In [1]: import numpy as np

In [2]: np.set_printoptions(suppress=True, linewidth=140)

In [3]: X = np.array([[-6, 0, 6, 3],
   ...:     [-10, 0, 10, 5],
   ...:     [4, 0, -4, -2],
   ...:     [-4, 0, 4, 2],
   ...:     [-10, 0, 10, 5],
   ...:     [0, 0, 0, 0]])

In [4]: left, sv, Vt = np.linalg.svd(X)

In [5]: np.argmax(sv[:-1] / (sv[1:] + 1e-6)) + 1
Out[5]: np.int64(1)

In [6]: sv.round(3) + 0
Out[6]: array([24.556,  0.   ,  0.   ,  0.   ])

In [7]: M2 = left[:, :1] @ np.diag(sv[:1]) @ Vt[:1]

In [8]: round(np.linalg.norm(X - M2, 2), 3), round(sv[1], 3)
Out[8]: (np.float64(0.0), np.float64(0.0))

In [9]: np.round(np.linalg.norm(X - M2) / np.linalg.norm(X), 3)
Out[9]: np.float64(0.0)

In [10]: M2.round(3)
Out[10]: 
array([[ -6.,   0.,   6.,   3.],
       [-10.,   0.,  10.,   5.],
       [  4.,   0.,  -4.,  -2.],
       [ -4.,   0.,   4.,   2.],
       [-10.,   0.,  10.,   5.],
       [  0.,   0.,   0.,   0.]])

In [11]: np.linalg.matrix_rank(M2)
Out[11]: np.int64(1)

In [12]: rank = np.linalg.matrix_rank(X)

In [13]: rank
Out[13]: np.int64(1)

In [14]: null = np.linalg.svd(X)[2][rank:].T

In [15]: [int(np.linalg.matrix_rank(np.delete(X, i, axis=0))) for i in range(6)]
Out[15]: [1, 1, 1, 1, 1, 1]

In [16]: [int(np.linalg.matrix_rank(X[:, :j + 1])) for j in range(4)]
Out[16]: [1, 1, 1, 1]

In [17]: np.round(null @ null.T, 3) + 0
Out[17]: 
array([[ 0.556,  0.   ,  0.444,  0.222],
       [ 0.   ,  1.   ,  0.   ,  0.   ],
       [ 0.444,  0.   ,  0.556, -0.222],
       [ 0.222,  0.   , -0.222,  0.889]])

In [18]: [int(np.linalg.matrix_rank(X[:i])) for i in range(1, len(X) + 1)]
Out[18]: [1, 1, 1, 1, 1, 1]

In [19]: np.allclose(X @ null, 0)
Out[19]: True

In [20]: np.round(X @ np.linalg.pinv(X) @ X, 3)
Out[20]: 
array([[ -6.,   0.,   6.,   3.],
       [-10.,   0.,  10.,   5.],
       [  4.,   0.,  -4.,  -2.],
       [ -4.,   0.,   4.,   2.],
       [-10.,   0.,  10.,   5.],
       [  0.,   0.,   0.,   0.]])

In [21]: np.abs(np.diag(np.linalg.qr(X)[1])) > 1e-9
Out[21]: array([ True, False, False, False])

In [22]: M2 = X[0, 0] * X[1:] - np.outer(X[1:, 0], X[0])

In [23]: M2
Out[23]: 
array([[0, 0, 0, 0],
       [0, 0, 0, 0],
       [0, 0, 0, 0],
       [0, 0, 0, 0],
       [0, 0, 0, 0]])

In [24]: np.round(X[:, 0] / X[0, 0], 3)
Out[24]: array([ 1.   ,  1.667, -0.667,  0.667,  1.667, -0.   ])

In [25]: np.flatnonzero(~M2.round(6).any(axis=1))
Out[25]: array([0, 1, 2, 3, 4])

In [26]: left, sv, Vt = np.linalg.svd(X)

In [27]: evecs = Vt[:(sv > 1e-8).sum()]

In [28]: rng = np.random.default_rng(0)

In [29]: vec = X[4] + 5 * X[3] + rng.integers(2) * np.eye(4)[1]

In [30]: vec
Out[30]: array([-30.,   1.,  30.,  15.])

In [31]: np.round(np.diag(evecs.T @ evecs), 3)
Out[31]: array([0.444, 0.   , 0.444, 0.111])

In [32]: np.linalg.matrix_rank(np.vstack([X, vec]))
Out[32]: np.int64(2)

In [33]: round(float(np.linalg.norm(vec - evecs.T @ evecs @ vec)), 3)
Out[33]: 1.0
